$ python3 -q
>>> import numpy as np
>>> np.set_printoptions(suppress=True, linewidth=120)
>>> J = np.arange(21).reshape(3, 7) + 5
>>> J
array([[ 5,  6,  7,  8,  9, 10, 11],
       [12, 13, 14, 15, 16, 17, 18],
       [19, 20, 21, 22, 23, 24, 25]])
>>> left, sig, vt = np.linalg.svd(J)
>>> np.argmax(sig[:-1] / (sig[1:] + 1e-6)) + 1
np.int64(2)
>>> M2 = left[:, :2] @ np.diag(sig[:2]) @ vt[:2]
>>> np.linalg.matrix_rank(J, rtol=0.05)
np.int64(1)
>>> np.linalg.matrix_rank(M2)
np.int64(2)
>>> np.round(np.abs(J - M2).max(), 1)
np.float64(0.0)
>>> left, sig, vt = np.linalg.svd(J)
>>> vecs = vt[:(sig > 1e-8).sum()]
>>> rng = np.random.default_rng(156315)
>>> vec = J[1] + -1 * J[2] + rng.integers(2) * np.eye(7)[0]
>>> vec
array([-7., -7., -7., -7., -7., -7., -7.])
>>> np.round(vecs.T @ vecs, 1) + 0
array([[ 0.5,  0.4,  0.2,  0.1,  0. , -0.1, -0.2],
       [ 0.4,  0.3,  0.2,  0.1,  0.1,  0. , -0.1],
       [ 0.2,  0.2,  0.2,  0.1,  0.1,  0.1,  0. ],
       [ 0.1,  0.1,  0.1,  0.1,  0.1,  0.1,  0.1],
       [ 0. ,  0.1,  0.1,  0.1,  0.2,  0.2,  0.2],
       [-0.1,  0. ,  0.1,  0.1,  0.2,  0.3,  0.4],
       [-0.2, -0.1,  0. ,  0.1,  0.2,  0.4,  0.5]])
>>> np.allclose(vecs.T @ vecs @ vec, vec)
True
>>> W0 = np.loadtxt("out0.csv", delimiter=",")
>>> W0
array([[ 0.9,  2.6, -2. , -0.7, -1.6, -1. ],
       [ 0.1,  0.1,  0. , -0.1, -0.2,  0. ],
       [ 0.7,  2.5, -2. , -0.6, -1.8, -1.1],
       [ 0.5,  1.4, -1. , -0.5, -0.8, -0.5],
       [ 0.5,  1.2, -1. , -0.3, -0.9, -0.6],
       [ 0.5,  1.3, -1. , -0.3, -0.7, -0.7],
       [ 0.8,  2.5, -1.9, -0.6, -1.5, -0.9],
       [ 1.2,  3.9, -2.6, -1.2, -2.5, -1.4],
       [ 1.4,  3.9, -2.6, -1.4, -2.4, -1.4],
       [-0.1,  0. , -0.1, -0.1, -0.1,  0.2],
       [ 0.9,  2.5, -1.8, -0.8, -1.5, -0.9],
       [ 0. ,  0. ,  0.2,  0. ,  0. , -0.2],
       [ 0.4,  1.4, -0.9, -0.4, -0.8, -0.3],
       [ 1.2,  3.9, -2.6, -1.3, -2.4, -1.5],
       [ 1.2,  3.9, -2.6, -1.2, -2.3, -1.4],
       [ 1.2,  3.9, -2.9, -1.3, -2.4, -1.6],
       [ 0.7,  2.8, -1.7, -0.8, -1.8, -0.9],
       [ 0.5,  1.2, -0.9, -0.2, -0.8, -0.4],
       [ 1.2,  4. , -2.8, -1.1, -2.5, -1.5],
       [ 0.1,  0. ,  0.1,  0.1,  0. ,  0.1],
       [-0.2,  0.1, -0.1, -0.1,  0. ,  0.1],
       [ 1.1,  3.8, -2.6, -1.1, -2.3, -1.6],
       [ 0.4,  1.4, -1. , -0.4, -0.8, -0.6],
       [ 0. , -0.1,  0. ,  0.1,  0. , -0.2],
       [ 1.2,  3.8, -2.9, -1.2, -2.3, -1.6],
       [ 1.2,  4.1, -2.7, -1.3, -2.5, -1.5],
       [ 0.3,  1.2, -0.5, -0.5, -0.8, -0.5],
       [ 1.2,  3.8, -2.7, -1.2, -2.5, -1.6],
       [ 1. ,  3.9, -2.6, -1.3, -2.5, -1.6],
       [ 1.2,  3.8, -2.6, -1. , -2.4, -1.4],
       [ 1.1,  3.9, -2.7, -1.3, -2.4, -1.6]])
>>> np.argsort(-np.linalg.norm(J, axis=0).round(6), kind="stable")[:3]
array([6, 5, 4])
>>> np.linalg.matrix_rank(J, rtol=0.1)
np.int64(1)
>>> left, sig, vt = np.linalg.svd(W0)
>>> sig.round(1)
array([23.1,  0.8,  0.6,  0.5,  0.5,  0.3])
>>> M2 = left[:, :1] @ np.diag(sig[:1]) @ vt[:1]
>>> np.round(np.abs(W0 - M2).max(), 1)
np.float64(0.3)
>>> round(np.linalg.norm(W0 - M2) / np.linalg.norm(W0), 1)
np.float64(0.1)
>>> M2 = W0 / np.sqrt((W0 ** 2).mean(axis=1, keepdims=True))
>>> np.linalg.matrix_rank(W0 - W0.mean(axis=1, keepdims=True))
np.int64(5)
>>> M2[6].round(1)
array([ 0.5,  1.6, -1.2, -0.4, -1. , -0.6])
>>> np.round(np.linalg.norm(M2, axis=1), 1)
array([2.4, 2.4, 2.4, 2.4, 2.4, 2.4, 2.4, 2.4, 2.4, 2.4, 2.4, 2.4, 2.4, 2.4, 2.4, 2.4, 2.4, 2.4, 2.4, 2.4, 2.4, 2.4,
       2.4, 2.4, 2.4, 2.4, 2.4, 2.4, 2.4, 2.4, 2.4])
>>> Ac = W0 - W0.mean(axis=0)
>>> left, sig, vt = np.linalg.svd(Ac, full_matrices=False)
>>> np.searchsorted(np.cumsum(sig ** 2) / (sig ** 2).sum(), 0.9) + 1
np.int64(1)
>>> sig.round(1)
array([12.6,  0.8,  0.6,  0.5,  0.5,  0.3])
>>> round(float((sig ** 2).sum() ** 2 / (sig ** 4).sum()), 1)
1.0
>>> np.linalg.matrix_rank(Ac)
np.int64(6)
>>> np.abs(left[:, 0]).argmax()
np.int64(19)
>>> T = np.stack([W0, 2 * W0, W0[::-1]])
>>> np.linalg.matrix_rank(T.reshape(3, -1))
np.int64(2)
>>> T.shape
(3, 31, 6)
>>> np.round(np.linalg.norm(T, axis=(1, 2)), 1)
array([23.2, 46.3, 23.2])
>>> M2 = np.array([[-2, 0, -1, -1, 2, 0],
...     [1, -2, 1, 1, -2, 0],
...     [-1, -1, 1, 1, -2, 2],
...     [1, -1, -1, -1, -1, 0],
...     [1, 1, -1, -1, 2, -1],
...     [2, 2, 2, -1, -2, 1]])
>>> data = M2.T @ M2
>>> data
array([[ 12,   3,   4,  -2,  -7,  -1],
       [  3,  11,   1,  -5,   5,  -1],
       [  4,   1,   9,   3, -11,   5],
       [ -2,  -5,   3,   6,  -5,   2],
       [ -7,   5, -11,  -5,  21,  -8],
       [ -1,  -1,   5,   2,  -8,   6]])
>>> # symmetric, so the eigenvalues are real
>>> round(float(np.linalg.det(data)), 1)
2025.0
>>> np.trace(data)
np.int64(65)
>>> vec = np.array([-4, 4, 8, 2, 7, 7])
>>> target = data @ vec
>>> target
array([-64,  58,  24,   3,  41,  30])
>>> np.round(np.linalg.solve(data, 4 * target), 1)
array([-16.,  16.,  32.,   8.,  28.,  28.])
>>> np.round(np.linalg.solve(data.T, data[4]), 1) + 0
array([0., 0., 0., 0., 1., 0.])
>>> np.round(np.linalg.solve(data, target + data[:, 2]), 1)
array([-4.,  4.,  9.,  2.,  7.,  7.])
>>> np.round(np.linalg.solve(data, target), 1)
array([-4.,  4.,  8.,  2.,  7.,  7.])
